>>> import numpy as np
>>> np.set_printoptions(precision=3, suppress=True, linewidth=200)
>>> feats = np.load("out10.npy")
>>> print(feats)
[[ 2.572  1.218  2.714 -2.724  1.396  0.023  1.487  1.513 -2.834  1.419 -2.777  0.02 ]
 [-0.21  -0.233 -0.318  0.149 -0.113  0.069 -0.265 -0.245  0.218 -0.219  0.321  0.088]
 [ 2.614  1.237  2.584 -2.54   1.253  0.002  1.229  1.262 -2.688  1.132 -2.702 -0.018]
 [-5.387 -2.907 -5.358  5.432 -2.507  0.024 -2.822 -2.755  5.29  -2.899  5.277  0.104]
 [-1.484 -0.967 -1.557  1.485 -0.787  0.09  -0.808 -0.864  1.432 -0.952  1.522  0.106]
 [ 0.1   -0.079 -0.009  0.214 -0.032  0.074  0.051 -0.03  -0.163  0.077 -0.207  0.145]
 [ 1.739  0.827  1.749 -1.668  0.898  0.024  0.91   0.915 -1.619  0.791 -1.796 -0.093]
 [-1.21  -0.741 -1.05   1.278 -0.756 -0.069 -0.647 -0.671  1.143 -0.797  1.019 -0.088]
 [-0.661 -0.41  -0.543  0.562 -0.44  -0.119 -0.274 -0.383  0.545 -0.371  0.804  0.046]
 [ 0.697  0.476  0.515 -0.754  0.202 -0.092  0.304  0.408 -0.741  0.397 -0.543  0.138]
 [ 2.312  1.042  2.276 -2.28   1.06  -0.195  1.05   1.14  -2.382  1.176 -2.256 -0.131]
 [-0.342 -0.028 -0.334  0.469 -0.229 -0.064 -0.13  -0.051  0.289 -0.041  0.291  0.007]
 [-0.316  0.009 -0.469  0.448 -0.085  0.16  -0.366 -0.295  0.287 -0.198  0.333 -0.086]
 [ 1.815  1.015  2.178 -1.947  1.081  0.019  0.917  0.804 -2.04   0.979 -1.962 -0.078]
 [ 0.457  0.174  0.411 -0.207  0.11  -0.035  0.131  0.087 -0.094  0.096 -0.341 -0.04 ]
 [-1.124 -0.676 -1.348  1.231 -0.562 -0.019 -0.639 -0.682  1.314 -0.734  1.238 -0.175]
 [ 1.656  0.843  1.7   -1.797  0.739  0.047  0.918  0.767 -1.756  0.712 -1.841  0.126]
 [ 3.1    1.595  3.304 -3.225  1.731  0.04   1.554  1.617 -3.179  1.334 -3.295 -0.002]
 [ 2.786  1.536  2.9   -3.     1.522 -0.114  1.452  1.671 -2.935  1.431 -3.006  0.15 ]
 [-0.771 -0.581 -0.624  0.769 -0.231 -0.004 -0.373 -0.453  0.866 -0.028  0.842 -0.016]
 [ 1.619  0.816  1.669 -1.674  0.901  0.024  0.822  0.676 -1.739  0.997 -1.633  0.158]
 [-1.649 -0.568 -1.538  1.534 -0.958 -0.196 -0.72  -0.753  1.622 -0.695  1.479 -0.042]
 [ 0.909  0.419  0.879 -0.827  0.208  0.078  0.196  0.425 -0.847  0.348 -0.877  0.057]
 [-0.64  -0.262 -0.534  0.537 -0.273 -0.054 -0.393 -0.234  0.438 -0.201  0.534  0.029]
 [-2.621 -1.329 -2.689  2.759 -1.258  0.086 -1.479 -1.296  2.669 -1.547  2.667  0.091]
 [ 0.739  0.599  1.031 -1.094  0.322  0.075  0.538  0.64  -1.016  0.646 -1.079  0.   ]
 [-4.175 -2.166 -4.075  4.118 -2.119  0.035 -2.22  -2.169  3.995 -1.986  3.988  0.006]
 [-1.035 -0.606 -0.947  1.121 -0.44   0.002 -0.523 -0.515  0.964 -0.586  0.925 -0.116]
 [-0.857 -0.5   -0.852  0.751 -0.309 -0.023 -0.31  -0.345  0.647 -0.39   0.703 -0.013]]
>>> P = feats @ np.linalg.solve(feats.T @ feats, feats.T)
>>> print(np.round(np.linalg.eigvalsh(P), 3) + 0)
[0. 0. 0. 0. 0. 0. 0. 0. 0. 0. 0. 0. 0. 0. 0. 0. 0. 1. 1. 1. 1. 1. 1. 1. 1. 1. 1. 1. 1.]
>>> print(P @ feats[:, 1])
[ 1.218 -0.233  1.237 -2.907 -0.967 -0.079  0.827 -0.741 -0.41   0.476  1.042 -0.028  0.009  1.015  0.174 -0.676  0.843  1.595  1.536 -0.581  0.816 -0.568  0.419 -0.262 -1.329  0.599 -2.166 -0.606
 -0.5  ]
